$ python3 -q
>>> import numpy as np
>>> np.set_printoptions(suppress=True, linewidth=100)
>>> def tidy(a):
...     return np.round(a, 3) + 0
... 
>>> W0 = np.loadtxt("arr.csv", delimiter=",")
>>> print(W0)
[[-4.  0.  0.  0.  0.  0.  0.]
 [ 1.  3.  0.  0.  0.  0.  0.]
 [-4.  0. -2.  0.  0.  0.  0.]
 [ 1.  3.  0.  0.  0.  0.  0.]
 [-5. -1.  1.  1.  5.  0.  0.]
 [ 0. -1.  0.  3.  5.  2.  0.]
 [-2. -2. -4.  1. -2. -4. -2.]]
>>> print(tidy(np.linalg.norm(W0, 2) / np.linalg.norm(W0)))
0.67
>>> print(np.linalg.matrix_rank(W0 - W0[0, 0] * np.eye(7)))
6
>>> print(np.prod(np.diag(W0)), tidy(np.linalg.det(W0)))
-0.0 0.0
>>> print(tidy(np.sort(np.linalg.eigvals(W0))))
[-4. -2. -2.  0.  2.  3.  5.]
>>> t = np.radians(90)
>>> Rm = np.eye(7)
>>> Rm[1, 1] = Rm[4, 4] = np.cos(t)
>>> Rm[1, 4], Rm[4, 1] = -np.sin(t), np.sin(t)
>>> print(tidy(Rm))
[[ 1.  0.  0.  0.  0.  0.  0.]
 [ 0.  0.  0.  0. -1.  0.  0.]
 [ 0.  0.  1.  0.  0.  0.  0.]
 [ 0.  0.  0.  1.  0.  0.  0.]
 [ 0.  1.  0.  0.  0.  0.  0.]
 [ 0.  0.  0.  0.  0.  1.  0.]
 [ 0.  0.  0.  0.  0.  0.  1.]]
>>> M2 = W0 @ Rm.T
>>> print(tidy(np.linalg.svd(W0, compute_uv=False)), tidy(np.linalg.svd(M2, compute_uv=False)))
[9.401 8.215 4.77  3.679 2.074 0.738 0.   ] [9.401 8.215 4.77  3.679 2.074 0.738 0.   ]
>>> print(np.allclose(np.linalg.norm(W0, axis=1), np.linalg.norm(M2, axis=1)))
True
>>> print(np.allclose(W0 @ W0.T, M2 @ M2.T))
True
>>> print(tidy(np.linalg.det(Rm)), np.trace(Rm))
1.0 5.0
>>> print(np.abs(M2 - W0).max(axis=0))
[0. 4. 0. 0. 6. 0. 0.]
>>> X = np.load("layer3.npy")
>>> print(tidy(X))
[[0.234 0.033 0.1   0.033 0.167 0.167 0.033 0.234 0.234]
 [0.033 0.005 0.014 0.005 0.024 0.024 0.005 0.033 0.033]
 [0.1   0.014 0.043 0.014 0.072 0.072 0.014 0.1   0.1  ]
 [0.033 0.005 0.014 0.005 0.024 0.024 0.005 0.033 0.033]
 [0.167 0.024 0.072 0.024 0.12  0.12  0.024 0.167 0.167]
 [0.167 0.024 0.072 0.024 0.12  0.12  0.024 0.167 0.167]
 [0.033 0.005 0.014 0.005 0.024 0.024 0.005 0.033 0.033]
 [0.234 0.033 0.1   0.033 0.167 0.167 0.033 0.234 0.234]
 [0.234 0.033 0.1   0.033 0.167 0.167 0.033 0.234 0.234]]
>>> # symmetric
>>> print(np.linalg.norm(X, axis=1).argmax())
0
>>> print(tidy(np.linalg.norm(X, 1)), tidy(np.linalg.norm(X, np.inf)))
1.239 1.239
>>> print(tidy(np.linalg.norm(X[2], 1)), tidy(np.linalg.norm(X[2], np.inf)))
0.531 0.1
>>> print(tidy(np.linalg.norm(X[2] - X[0])))
0.277
>>> print(tidy(np.linalg.norm(X, axis=0)))
[0.484 0.069 0.208 0.069 0.346 0.346 0.069 0.484 0.484]
>>> print(tidy(X[2] @ X[0]))
0.1
